$ python3 -q
>>> import numpy as np
>>> from numpy import linalg as LA
>>> np.set_printoptions(precision=3, suppress=True, linewidth=100, legacy="1.25")
>>> m1 = np.loadtxt("out6.csv", delimiter=",")
>>> m1
array([[ 1.1  ,  0.1  , -0.3  ,  1.8  , -3.15 , -0.6  ,  0.2  ],
       [-0.1  ,  0.9  ,  1.8  ,  1.5  ,  0.347, -1.2  , -0.7  ],
       [ 0.7  ,  0.6  ,  0.1  ,  0.5  , -2.097, -1.9  ,  0.   ],
       [-0.7  , -1.   , -0.5  ,  2.1  ,  1.948, -0.9  , -0.1  ],
       [-0.6  , -0.2  ,  2.4  , -2.   ,  1.863, -0.2  ,  0.6  ],
       [ 2.6  , -1.8  , -0.2  , -0.7  , -7.748,  2.1  ,  0.8  ],
       [-1.   ,  0.   ,  0.3  , -1.   ,  2.97 ,  2.4  ,  0.2  ],
       [ 1.7  ,  0.2  , -0.7  ,  2.2  , -5.098, -0.2  ,  1.3  ],
       [ 0.9  ,  1.1  ,  1.2  ,  0.4  , -2.845, -0.3  , -0.2  ],
       [-1.   , -1.7  ,  0.8  ,  1.7  ,  2.988,  0.2  ,  0.5  ],
       [-1.4  ,  0.7  ,  0.1  , -1.3  ,  4.158,  0.1  , -0.5  ],
       [-0.6  ,  0.1  ,  1.2  , -2.1  ,  1.846,  0.6  , -0.5  ],
       [-0.6  ,  2.4  ,  1.9  , -0.1  ,  1.692, -1.7  ,  0.1  ],
       [-0.6  , -0.1  ,  1.   , -0.7  ,  1.768,  1.2  , -0.5  ],
       [ 0.6  ,  1.9  , -1.5  ,  0.2  , -1.922,  1.1  ,  0.9  ],
       [ 0.5  ,  0.5  ,  0.1  , -0.1  , -1.251,  0.4  ,  0.4  ],
       [ 0.4  ,  1.1  , -0.2  ,  0.9  , -1.199, -0.3  ,  1.   ],
       [ 0.4  ,  1.6  , -1.1  ,  1.2  , -1.016, -0.3  ,  2.2  ],
       [-2.7  ,  0.   ,  0.6  ,  0.9  ,  8.029,  1.2  ,  0.7  ],
       [-0.4  , -1.2  , -1.7  , -1.1  ,  1.238,  0.9  ,  1.2  ],
       [-1.4  ,  0.1  , -0.2  ,  0.9  ,  4.12 ,  0.1  , -0.4  ],
       [-0.4  ,  1.5  , -1.1  ,  1.3  ,  1.161,  0.1  ,  0.6  ],
       [ 1.4  , -0.5  , -1.   ,  0.6  , -4.236, -1.5  , -0.8  ],
       [-2.   , -0.8  , -1.1  , -0.7  ,  6.004,  1.9  , -0.1  ],
       [ 1.2  ,  0.1  , -0.7  , -1.1  , -3.553, -1.9  , -0.2  ],
       [ 0.7  , -0.7  ,  0.1  , -1.2  , -2.096,  0.2  , -0.4  ],
       [-1.2  , -0.7  ,  1.4  , -1.5  ,  3.728, -0.4  ,  1.6  ],
       [-2.   ,  0.   , -1.4  ,  0.5  ,  6.094,  0.2  ,  0.4  ],
       [-1.7  , -0.2  , -0.2  ,  1.   ,  4.989,  0.3  , -1.4  ],
       [ 0.9  , -0.9  ,  0.1  , -0.8  , -2.675,  1.3  ,  0.4  ],
       [ 0.5  , -0.9  , -0.4  , -0.7  , -1.319,  0.   , -1.   ],
       [-0.9  ,  1.8  ,  0.4  ,  0.1  ,  2.645, -0.3  , -0.1  ],
       [-0.3  ,  1.7  ,  1.4  , -1.7  ,  0.801,  0.3  , -1.1  ],
       [ 0.   ,  0.7  , -0.3  ,  1.   ,  0.179,  0.7  , -1.   ],
       [ 2.8  ,  0.3  ,  0.8  , -0.4  , -8.351, -0.4  , -0.9  ],
       [-1.8  ,  0.7  ,  0.1  ,  1.4  ,  5.518,  0.1  ,  0.   ],
       [ 0.8  , -0.8  , -0.7  , -1.6  , -2.351, -0.2  ,  0.2  ],
       [-0.8  ,  0.7  , -1.1  ,  0.6  ,  2.39 , -0.4  , -0.7  ],
       [ 1.2  , -0.7  ,  0.4  , -0.8  , -3.625,  0.9  , -1.   ],
       [-0.3  ,  0.2  ,  1.   , -2.1  ,  0.817,  0.5  , -0.7  ],
       [ 0.9  , -0.6  , -0.4  ,  0.4  , -2.72 , -2.1  , -1.6  ],
       [-0.5  ,  0.8  , -1.4  , -0.5  ,  1.673, -2.   ,  1.6  ],
       [-0.6  ,  0.6  ,  0.5  ,  2.1  ,  1.875, -0.1  ,  0.3  ]])
>>> Xs = (m1 - m1.mean(axis=0)) / m1.std(axis=0)
>>> Xs.std(axis=0)
array([1., 1., 1., 1., 1., 1., 1.])
>>> c = LA.lstsq(np.delete(Xs, 1, axis=1), Xs[:, 1])[0]
>>> np.round(1 - np.var(Xs[:, 1] - np.delete(Xs, 1, axis=1) @ c), 3)
0.161
>>> c
array([-5.666,  0.146,  0.119, -5.529, -0.292,  0.156])
>>> rng = np.random.default_rng(357843)
>>> idx = rng.integers(0, 3, 6)
>>> M = (idx[:, None] == idx) * -1 + np.eye(6)
>>> M
array([[ 0.,  0., -1.,  0., -1.,  0.],
       [ 0.,  0.,  0., -1.,  0.,  0.],
       [-1.,  0.,  0.,  0., -1.,  0.],
       [ 0., -1.,  0.,  0.,  0.,  0.],
       [-1.,  0., -1.,  0.,  0.,  0.],
       [ 0.,  0.,  0.,  0.,  0.,  0.]])
>>> vals, evecs = LA.eigh(M)
>>> np.round(evecs.T @ evecs, 3) + 0
array([[1., 0., 0., 0., 0., 0.],
       [0., 1., 0., 0., 0., 0.],
       [0., 0., 1., 0., 0., 0.],
       [0., 0., 0., 1., 0., 0.],
       [0., 0., 0., 0., 1., 0.],
       [0., 0., 0., 0., 0., 1.]])
>>> LA.eigvalsh(M @ M)
array([0., 1., 1., 1., 1., 4.])
